In [1]: import numpy as np

In [2]: np.set_printoptions(precision=2, suppress=True, linewidth=120, floatmode="fixed")

In [3]: def tidy(a):
   ...:     return np.round(a, 2) + 0
   ...: 

In [4]: arr = np.load("block18.npy")

In [5]: arr
Out[5]: 
array([[-9,  0,  0,  0,  0,  0,  0,  0,  0,  0,  0,  0],
       [-5,  8,  0,  0,  0,  0,  0,  0,  0,  0,  0,  0],
       [ 4,  2,  9,  0,  0,  0,  0,  0,  0,  0,  0,  0],
       [ 3,  8, -7,  0,  0,  0,  0,  0,  0,  0,  0,  0],
       [-2, -1,  8,  5,  3,  0,  0,  0,  0,  0,  0,  0],
       [-1,  8, -8, -6,  9,  9,  0,  0,  0,  0,  0,  0],
       [-4,  8, -9,  4,  5,  5,  8,  0,  0,  0,  0,  0],
       [ 3,  7, -3, -4,  7,  1, -3, -9,  0,  0,  0,  0],
       [ 7,  7,  6,  6, -9,  8, -2, -8,  2,  0,  0,  0],
       [-4,  5, -4,  8, -2,  8, -3,  4, -8,  8,  0,  0],
       [ 2,  4,  2, -1, -8, -2,  0,  8,  6,  1, -3,  0],
       [ 7, -6,  8,  3,  8,  2, -3, -8, -1,  4, -3,  1]])

In [6]: np.argsort(-np.linalg.norm(arr, axis=0).round(6), kind="stable")[:3]
Out[6]: array([2, 1, 4])

In [7]: tidy(np.linalg.norm(arr, 2) / np.linalg.norm(arr))
Out[7]: np.float64(0.57)

In [8]: np.linalg.cond(arr) > 100
Out[8]: np.True_

In [9]: J = np.loadtxt("data.csv", delimiter=",")

In [10]: J
Out[10]: 
array([[  2.00,   0.00,   3.00,   0.00,   0.00,   0.00,   2.00,   0.00,   2.00,   1.00,   0.00,   0.00,   2.00,
          2.00,   1.00],
       [-10.00,   0.00, -15.00,   0.00,   0.00,   0.00, -10.00,   0.00, -10.00,  -5.00,   0.00,   0.00, -10.00,
        -10.00,  -5.00],
       [ 16.00,   0.00,  24.00,   0.00,   0.00,   0.00,  16.00,   0.00,  16.00,   8.00,   0.00,   0.00,  16.00,
         16.00,   8.00],
       [-18.00,   0.00, -27.00,   0.00,   0.00,   0.00, -18.00,   0.00, -18.00,  -9.00,   0.00,   0.00, -18.00,
        -18.00,  -9.00],
       [ 18.00,   0.00,  27.00,   0.00,   0.00,   0.00,  18.00,   0.00,  18.00,   9.00,   0.00,   0.00,  18.00,
         18.00,   9.00],
       [  8.00,   0.00,  12.00,   0.00,   0.00,   0.00,   8.00,   0.00,   8.00,   4.00,   0.00,   0.00,   8.00,
          8.00,   4.00],
       [ 18.00,   0.00,  27.00,   0.00,   0.00,   0.00,  18.00,   0.00,  18.00,   9.00,   0.00,   0.00,  18.00,
         18.00,   9.00],
       [  2.00,   0.00,   3.00,   0.00,   0.00,   0.00,   2.00,   0.00,   2.00,   1.00,   0.00,   0.00,   2.00,
          2.00,   1.00],
       [-16.00,   0.00, -24.00,   0.00,   0.00,   0.00, -16.00,   0.00, -16.00,  -8.00,   0.00,   0.00, -16.00,
        -16.00,  -8.00],
       [  4.00,   0.00,   6.00,   0.00,   0.00,   0.00,   4.00,   0.00,   4.00,   2.00,   0.00,   0.00,   4.00,
          4.00,   2.00],
       [-14.00,   0.00, -21.00,   0.00,   0.00,   0.00, -14.00,   0.00, -14.00,  -7.00,   0.00,   0.00, -14.00,
        -14.00,  -7.00],
       [ 16.00,   0.00,  24.00,   0.00,   0.00,   0.00,  16.00,   0.00,  16.00,   8.00,   0.00,   0.00,  16.00,
         16.00,   8.00]])

In [11]: Uu, s, VT = np.linalg.svd(J)

In [12]: tidy(s)
Out[12]: array([128.30,   0.00,   0.00,   0.00,   0.00,   0.00,   0.00,   0.00,   0.00,   0.00,   0.00,   0.00])

In [13]: np.argmax(s[:-1] / (s[1:] + 1e-6)) + 1
Out[13]: np.int64(1)

In [14]: A2 = Uu[:, :1] @ np.diag(s[:1]) @ VT[:1]

In [15]: tidy(np.abs(J - A2).max())
Out[15]: np.float64(0.0)

In [16]: np.linalg.matrix_rank(J, rtol=0.05)
Out[16]: np.int64(1)
